$ python -q
>>> import numpy as np
>>> import numpy.linalg as la
>>> np.set_printoptions(precision=4, suppress=True, linewidth=120, floatmode="fixed")
>>> def rnd(a):
...     return np.round(a, 4) + 0
... 
>>> data = np.load("run7.npy")
>>> data
array([[3, 0, 0, 0, 0, 0, 0, 0],
       [3, 3, 0, 0, 0, 0, 0, 0],
       [3, 0, 2, 0, 0, 0, 0, 0],
       [1, 2, 3, 1, 0, 0, 0, 0],
       [1, 1, 0, 2, 3, 0, 0, 0],
       [3, 1, 1, 1, 2, 2, 0, 0],
       [3, 2, 0, 0, 2, 1, 0, 0],
       [0, 0, 1, 2, 0, 2, 0, 0]])
>>> x = np.array([7, 0, 0, 9, 1, 1, 3, 7])
>>> (data @ x).argmax()
np.int64(5)
>>> data @ (2 * x)
array([42, 42, 42, 32, 56, 68, 48, 40])
>>> data @ np.ones(8)
array([ 3.0000,  6.0000,  5.0000,  7.0000,  7.0000, 10.0000,  8.0000,  5.0000])
>>> data * x
array([[21,  0,  0,  0,  0,  0,  0,  0],
       [21,  0,  0,  0,  0,  0,  0,  0],
       [21,  0,  0,  0,  0,  0,  0,  0],
       [ 7,  0,  0,  9,  0,  0,  0,  0],
       [ 7,  0,  0, 18,  3,  0,  0,  0],
       [21,  0,  0,  9,  2,  2,  0,  0],
       [21,  0,  0,  0,  2,  1,  0,  0],
       [ 0,  0,  0, 18,  0,  2,  0,  0]])
>>> data @ x
array([21, 21, 21, 16, 28, 34, 24, 20])
>>> Y = np.array([[0, -2, -3],
...     [-1, -2, 2],
...     [-2, 1, 1],
...     [-2, 2, -2],
...     [3, -1, -1],
...     [1, 1, -3],
...     [-2, -1, -2],
...     [3, -2, 1]])
>>> la.matrix_rank(np.vstack([data, Y.T]))
np.int64(8)
>>> np.einsum("ij,ij->i", data, data)
array([ 9, 18, 13, 15, 15, 20, 18,  9])
>>> print(np.vstack([data, Y.T]).shape)
(11, 8)
>>> U, sv, Vt = la.svd(data)
>>> np.argmax(sv[:-1] / (sv[1:] + 1e-6)) + 1
np.int64(6)
>>> Y = U[:, :6] @ np.diag(sv[:6]) @ Vt[:6]
>>> la.matrix_rank(Y)
np.int64(6)
>>> la.matrix_rank(data, rtol=0.05)
np.int64(6)
>>> rnd(np.abs(data - Y).max())
np.float64(0.0)
>>> rnd(la.norm(data - Y) / la.norm(data))
np.float64(0.0)
>>> rnd(Y)
array([[3.0000, 0.0000, 0.0000, 0.0000, 0.0000, 0.0000, 0.0000, 0.0000],
       [3.0000, 3.0000, 0.0000, 0.0000, 0.0000, 0.0000, 0.0000, 0.0000],
       [3.0000, 0.0000, 2.0000, 0.0000, 0.0000, 0.0000, 0.0000, 0.0000],
       [1.0000, 2.0000, 3.0000, 1.0000, 0.0000, 0.0000, 0.0000, 0.0000],
       [1.0000, 1.0000, 0.0000, 2.0000, 3.0000, 0.0000, 0.0000, 0.0000],
       [3.0000, 1.0000, 1.0000, 1.0000, 2.0000, 2.0000, 0.0000, 0.0000],
       [3.0000, 2.0000, 0.0000, 0.0000, 2.0000, 1.0000, 0.0000, 0.0000],
       [0.0000, 0.0000, 1.0000, 2.0000, 0.0000, 2.0000, 0.0000, 0.0000]])
